$ python3 -q
>>> import numpy as np
>>> from numpy import linalg as LA
>>> np.set_printoptions(suppress=True, linewidth=200)
>>> def rnd(a):
...     return np.round(a, 2) + 0
... 
>>> A = np.loadtxt("run17.csv", delimiter=",")
>>> print(rnd(A))
[[0.43 0.29 0.29]
 [0.2  0.6  0.2 ]
 [0.2  0.2  0.6 ]]
>>> q, R = LA.qr(A)
>>> print(rnd(q.T @ q))
[[1. 0. 0.]
 [0. 1. 0.]
 [0. 0. 1.]]
>>> print(q.shape, R.shape)
(3, 3) (3, 3)
>>> print(rnd(R))
[[-0.51 -0.55 -0.55]
 [ 0.   -0.42 -0.05]
 [ 0.    0.    0.42]]
>>> print(rnd(q))
[[-0.83  0.41 -0.37]
 [-0.39 -0.91 -0.13]
 [-0.39  0.03  0.92]]
>>> print(rnd(q @ R))
[[0.43 0.29 0.29]
 [0.2  0.6  0.2 ]
 [0.2  0.2  0.6 ]]
>>> print(rnd(abs(R[0, 0])), rnd(LA.norm(A[:, 0])))
0.51 0.51
>>> print(rnd(np.trace(q @ q.T)))
3.0
>>> print(np.allclose(R.T @ R, A.T @ A))
True
>>> print(np.allclose(A @ A.T, A.T @ A))
False
>>> print(rnd(LA.matrix_power(A, 3)))
[[0.27 0.37 0.37]
 [0.26 0.4  0.34]
 [0.26 0.34 0.4 ]]
>>> print(rnd(np.sort(np.abs(LA.eigvals(A)))))
[0.23 0.4  1.  ]
>>> print(rnd(np.trace(A)))
1.63
>>> A.inv()
Traceback (most recent call last):
  File "<python-input-19>", line 1, in <module>
    A.inv()
    ^^^^^
AttributeError: 'numpy.ndarray' object has no attribute 'inv'
>>> print(rnd((A - A.T) / 2))
[[ 0.    0.04  0.04]
 [-0.04  0.    0.  ]
 [-0.04  0.    0.  ]]
>>> print(rnd(A @ A))
[[0.3  0.35 0.35]
 [0.25 0.46 0.3 ]
 [0.25 0.3  0.46]]
>>> assert A == A.T
Traceback (most recent call last):
  File "<python-input-22>", line 1, in <module>
    assert A == A.T
           ^^^^^^^^
ValueError: The truth value of an array with more than one element is ambiguous. Use a.any() or a.all()
>>> print(np.allclose(A, A.T))
False
>>> u = np.array([2, 2, 2])
>>> print(rnd(np.array([np.convolve(row, u, "same") for row in A])))
[[1.43 2.   1.14]
 [1.6  2.   1.6 ]
 [0.8  2.   1.6 ]]
>>> print(rnd(np.polyval(u, A[0])))
[3.22 2.73 2.73]
>>> print(rnd(np.convolve(A[0], u)))
[0.86 1.43 2.   1.14 0.57]
>>> print(rnd(np.correlate(A[0], A[2], "full")))
[0.26 0.26 0.31 0.11 0.06]
>>> print(rnd(np.cross(A[0, :3], A[2, :3])))
[ 0.11 -0.2   0.03]
>>> w1 = np.array([[-1, 3, 1, 0, 0, 1], [1, 0, -1, -2, 0, 0], [-1, 1, -1, 0, 2, -1]])
>>> b = np.array([1, 2, 1, 0, 2, 3])
>>> act = np.maximum(A @ w1 + b, 0)
>>> print(LA.matrix_rank(act))
3
>>> print((act > 0).mean(axis=0))
[1. 1. 1. 0. 1. 1.]
>>> print((act > 0).astype(int))
[[1 1 1 0 1 1]
 [1 1 1 0 1 1]
 [1 1 1 0 1 1]]
>>> Z = np.array([[-2, 2], [-2, 1], [0, -3], [0, 3], [-3, -2], [-2, 3]])
>>> print(rnd(act @ Z))
[[-22.29   6.43]
 [-21.2    8.2 ]
 [-22.     4.2 ]]
>>> print(w1 @ Z)
[[-6  1]
 [-2 -1]
 [-4 -5]]
>>> print((act @ Z).round(6).argmax(axis=1))
[1 1 1]
>>> print(rnd(A.sum(axis=1)))
[1. 1. 1.]
>>> print(rnd(np.sort(np.abs(LA.eigvals(A)))[::-1]))
[1.   0.4  0.23]
>>> p = np.eye(3)[0]
>>> for _ in range(7):
...     p = p @ A
...     print(p.round(2))
... 
[0.43 0.29 0.29]
[0.3  0.35 0.35]
[0.27 0.37 0.37]
[0.26 0.37 0.37]
[0.26 0.37 0.37]
[0.26 0.37 0.37]
[0.26 0.37 0.37]
>>> m1 = np.load("out14.npy")
>>> print(m1)
[[ 3.73  4.68  3.43 -3.76]
 [ 9.49 -3.37  1.87 -0.53]
 [-8.6  -1.76  2.15 -3.15]
 [-1.02 -4.34  3.15 -1.48]
 [-4.7   0.82 -2.62 -0.69]
 [ 1.54 -1.23  4.44  3.61]
 [-3.58 -0.38 -3.28 -3.57]
 [ 0.98  2.08 -1.45  5.8 ]
 [-0.52  1.25 -0.08  1.18]
 [ 2.84  3.73  8.76  4.12]
 [ 3.97 -1.4   6.16 -2.65]
 [-1.43  7.01 -6.64  8.37]
 [ 0.04  2.85 -7.05 -2.94]
 [-0.94  4.67 -5.44 -1.45]
 [ 1.45 -6.35  2.67  0.68]
 [-9.   -5.98  5.62  2.71]
 [ 9.24  2.13 -7.   -4.81]
 [ 4.19  6.96 -3.2   0.62]
 [-0.09 -2.81  7.48 -1.31]
 [-3.11  2.99  0.74  5.46]
 [-2.74 -0.24 -3.33  0.83]
 [-3.99 -1.36  8.29 -8.48]
 [-2.83 -1.37  5.74  4.19]
 [ 2.06 -0.82  6.82 -4.46]
 [ 2.83  0.25  4.66  1.26]
 [ 0.67  0.46  1.88  1.89]]
>>> D = LA.norm(m1[:, None] - m1[None], axis=-1)
>>> print(np.unravel_index(D.round(6).argmax(), D.shape))
(np.int64(15), np.int64(16))
>>> print(rnd(D[:5, :5]))
[[ 0.   10.53 13.98 10.45 11.49]
 [10.53  0.   18.35 10.67 15.46]
 [13.98 18.35  0.    8.24  7.12]
 [10.45 10.67  8.24  0.    8.61]
 [11.49 15.46  7.12  8.61  0.  ]]
>>> print(D.shape)
(26, 26)
>>> print(D[16].round(6).argsort(kind="stable")[:4])
[16 12 17 13]
>>> print(D.mean(axis=1).argmax())
16
>>> M = np.array([[-1, 2, -3],
...     [-2, -1, -5],
...     [-4, -3, -3],
...     [-5, -1, -3],
...     [-8, -1, -4],
...     [-6, -4, -1],
...     [-4, -5, -1],
...     [-4, -2, -1],
...     [-2, -5, 0],
...     [-1, -2, 0],
...     [0, -4, 1],
...     [1, -5, 2],
...     [2, -5, -1]])
>>> Xs = m1 - m1.mean(axis=0)
>>> U, sv, VT = LA.svd(Xs, full_matrices=False)
>>> print(np.abs(VT[0]).argmax())
2
>>> out = M / LA.norm(M, axis=1, keepdims=True)
>>> G = out @ out.T
>>> print(rnd(G[8]))
[-0.4   0.31  0.73  0.47  0.43  0.82  0.95  0.73  1.    1.    0.9   0.78  0.71]
>>> print(np.argwhere(np.triu(np.abs(G) > 0.95, 1)))
[[ 3  4]
 [ 5  6]
 [ 5  7]
 [ 6  9]
 [ 8  9]
 [10 11]]
>>> print((G - 2 * np.eye(13)).round(6).argmax(axis=1))
[ 1  2  7  4  3  7  9  5  9  8 11 10 10]
>>> print(rnd(np.degrees(np.arccos(np.clip(G[8, 1], -1, 1)))))
72.23
>>> hat = M @ LA.solve(M.T @ M, M.T)
>>> print(rnd(LA.eigvalsh(hat)))
[0. 0. 0. 0. 0. 0. 0. 0. 0. 0. 1. 1. 1.]
>>> print(rnd(np.diag(hat)))
[0.19 0.5  0.15 0.15 0.38 0.28 0.18 0.1  0.16 0.03 0.13 0.25 0.49]
>>> u = np.array([5, 5, 2])
>>> out = A + np.outer(u, np.eye(3)[1])
>>> print(rnd(out))
[[0.43 5.29 0.29]
 [0.2  5.6  0.2 ]
 [0.2  2.2  0.6 ]]
>>> print(rnd(LA.eigvals(A).sum().real))
1.63
>>> print(rnd(np.einsum("ij,ji->", A, A)))
1.21
>>> print(rnd(np.kron(np.eye(2, dtype=int), A)))
[[0.43 0.29 0.29 0.   0.   0.  ]
 [0.2  0.6  0.2  0.   0.   0.  ]
 [0.2  0.2  0.6  0.   0.   0.  ]
 [0.   0.   0.   0.43 0.29 0.29]
 [0.   0.   0.   0.2  0.6  0.2 ]
 [0.   0.   0.   0.2  0.2  0.6 ]]
>>> print(rnd(np.poly(A)))
[ 1.   -1.63  0.72 -0.09]
>>> data = np.loadtxt("x.csv", delimiter=",")
>>> print(data)
[[  1.  -3.   9. -27.]
 [  1.  -2.   4.  -8.]
 [  1.  -1.   1.  -1.]
 [  1.   0.   0.   0.]]
>>> # row 0 dominates
>>> print(rnd(LA.norm(data)))
30.17
>>> print(rnd(LA.svd(data, compute_uv=False)))
[30.07  2.24  0.92  0.19]
>>> print(np.unravel_index(np.abs(data).argmax(), data.shape))
(np.int64(0), np.int64(3))
>>> print(np.count_nonzero(data))
13
>>> print(data.sum(axis=1))
[-20.  -5.   0.   1.]
>>> print(np.abs(data).max())
27.0
>>> print(np.argsort(-LA.norm(data, axis=0).round(6), kind="stable")[:3])
[3 2 1]
>>> print(LA.matrix_rank(data, rtol=0.1))
1
>>> print([round(float(x), 2) for x in LA.svd(data, compute_uv=False)[:3]])
[30.07, 2.24, 0.92]
>>> print(LA.cond(data) > 100)
True
>>> print(np.allclose(data @ data.T, data.T @ data))
False
>>> assert data == data.T
Traceback (most recent call last):
  File "<python-input-86>", line 1, in <module>
    assert data == data.T
           ^^^^^^^^^^^^^^
ValueError: The truth value of an array with more than one element is ambiguous. Use a.any() or a.all()
>>> print((data - data.T) / 2)
[[  0.   -2.    4.  -14. ]
 [  2.    0.    2.5  -4. ]
 [ -4.   -2.5   0.   -0.5]
 [ 14.    4.    0.5   0. ]]
>>> print(np.trace(data))
0.0
>>> print(rnd(LA.det(data)))
12.0
>>> print((data + data.T) / 2)
[[  1.   -1.    5.  -13. ]
 [ -1.   -2.    1.5  -4. ]
 [  5.    1.5   1.   -0.5]
 [-13.   -4.   -0.5   0. ]]
